$ ipython --no-banner

In [1]: import numpy as np

In [2]: from numpy import linalg as LA

In [3]: np.set_printoptions(precision=2, suppress=True, linewidth=140)

In [4]: tidy = lambda a: np.round(a, 2) + 0

In [5]: mat = np.load("out1.npy")

In [6]: mat
Out[6]: 
array([[ 2,  0,  0,  0,  0],
       [ 0,  0,  0,  0,  0],
       [ 0,  0,  2,  0,  0],
       [ 0,  0,  0, -2,  0],
       [ 0,  0,  0,  0, -2]])

In [7]: tidy(LA.svd(mat, compute_uv=False))
Out[7]: array([2., 2., 2., 2., 0.])

In [8]: tidy(LA.pinv(mat))
Out[8]: 
array([[ 0.5,  0. ,  0. ,  0. ,  0. ],
       [ 0. ,  0. ,  0. ,  0. ,  0. ],
       [ 0. ,  0. ,  0.5,  0. ,  0. ],
       [ 0. ,  0. ,  0. , -0.5,  0. ],
       [ 0. ,  0. ,  0. ,  0. , -0.5]])

In [9]: Uu, s, Vh = LA.svd(mat)

In [10]: V = Vh[:(s > 1e-8).sum()]

In [11]: rng = np.random.default_rng(48552)

In [12]: x = mat[4] + 3 * mat[2] + rng.integers(2) * np.eye(5)[1]

In [13]: x
Out[13]: array([ 0.,  1.,  6.,  0., -2.])

In [14]: V.T @ V
Out[14]: 
array([[1., 0., 0., 0., 0.],
       [0., 0., 0., 0., 0.],
       [0., 0., 1., 0., 0.],
       [0., 0., 0., 1., 0.],
       [0., 0., 0., 0., 1.]])

In [15]: LA.matrix_rank(np.vstack([mat, x]))
Out[15]: np.int64(5)

In [16]: M2 = mat + rng.integers(-2, 3, (5, 4)) @ rng.integers(-2, 3, (4, 5))

In [17]: M2
Out[17]: 
array([[ 6,  0, -3, -6,  5],
       [ 0,  6,  5,  5, -1],
       [ 6,  1,  4, -1,  8],
       [-4, -4, -1,  3, -6],
       [ 8, -4, -6,  3,  2]])

In [18]: np.abs(M2 - mat).sum(axis=1)
Out[18]: array([18, 17, 18, 20, 25])

In [19]: LA.matrix_rank(M2 - mat, tol=1e-8)
Out[19]: np.int64(4)

In [20]: tidy(LA.svd(M2 - mat, compute_uv=False))
Out[20]: array([17.14, 11.38,  9.03,  3.02,  0.  ])

In [21]: M2 - mat
Out[21]: 
array([[ 4,  0, -3, -6,  5],
       [ 0,  6,  5,  5, -1],
       [ 6,  1,  2, -1,  8],
       [-4, -4, -1,  5, -6],
       [ 8, -4, -6,  3,  4]])

In [22]: q, Rm = LA.qr(M2)

In [23]: tidy(np.abs(np.diag(Rm)))
Out[23]: array([12.33,  8.27,  5.07,  8.46,  1.75])

In [24]: np.trace(q @ q.T)
Out[24]: np.float64(5.0)

In [25]: tidy(Rm)
Out[25]: 
array([[-12.33,   0.81,   3.08,   2.43,  -9.57],
       [  0.  ,  -8.27,  -7.2 ,  -0.37,  -3.12],
       [  0.  ,   0.  ,  -5.07,  -1.55,  -2.58],
       [  0.  ,   0.  ,   0.  ,  -8.46,   4.36],
       [  0.  ,   0.  ,   0.  ,   0.  ,   1.75]])

In [26]: q.shape, Rm.shape
Out[26]: ((5, 5), (5, 5))

In [27]: tidy(q @ Rm)
Out[27]: 
array([[ 6.,  0., -3., -6.,  5.],
       [ 0.,  6.,  5.,  5., -1.],
       [ 6.,  1.,  4., -1.,  8.],
       [-4., -4., -1.,  3., -6.],
       [ 8., -4., -6.,  3.,  2.]])

In [28]: E = np.load("case18.npy")

In [29]: E
Out[29]: 
array([[0, 0, 1, 0],
       [0, 0, 0, 0],
       [1, 0, 0, 1],
       [0, 0, 1, 0]])

In [30]: evals, V = LA.eigh(mat)

In [31]: evals
Out[31]: array([-2., -2.,  0.,  2.,  2.])

In [32]: tidy(LA.svd(mat, compute_uv=False))
Out[32]: array([2., 2., 2., 2., 0.])

In [33]: np.unique(evals.round(6) + 0, return_counts=True)[1]
Out[33]: array([2, 1, 2])

In [34]: (evals > 1e-8).sum(), (evals < -1e-8).sum()
Out[34]: (np.int64(2), np.int64(2))

In [35]: tidy(LA.eigvalsh(mat + 2 * np.eye(5)))
Out[35]: array([0., 0., 2., 4., 4.])

In [36]: evals.sum(), np.trace(mat)
Out[36]: (np.float64(0.0), np.int64(0))
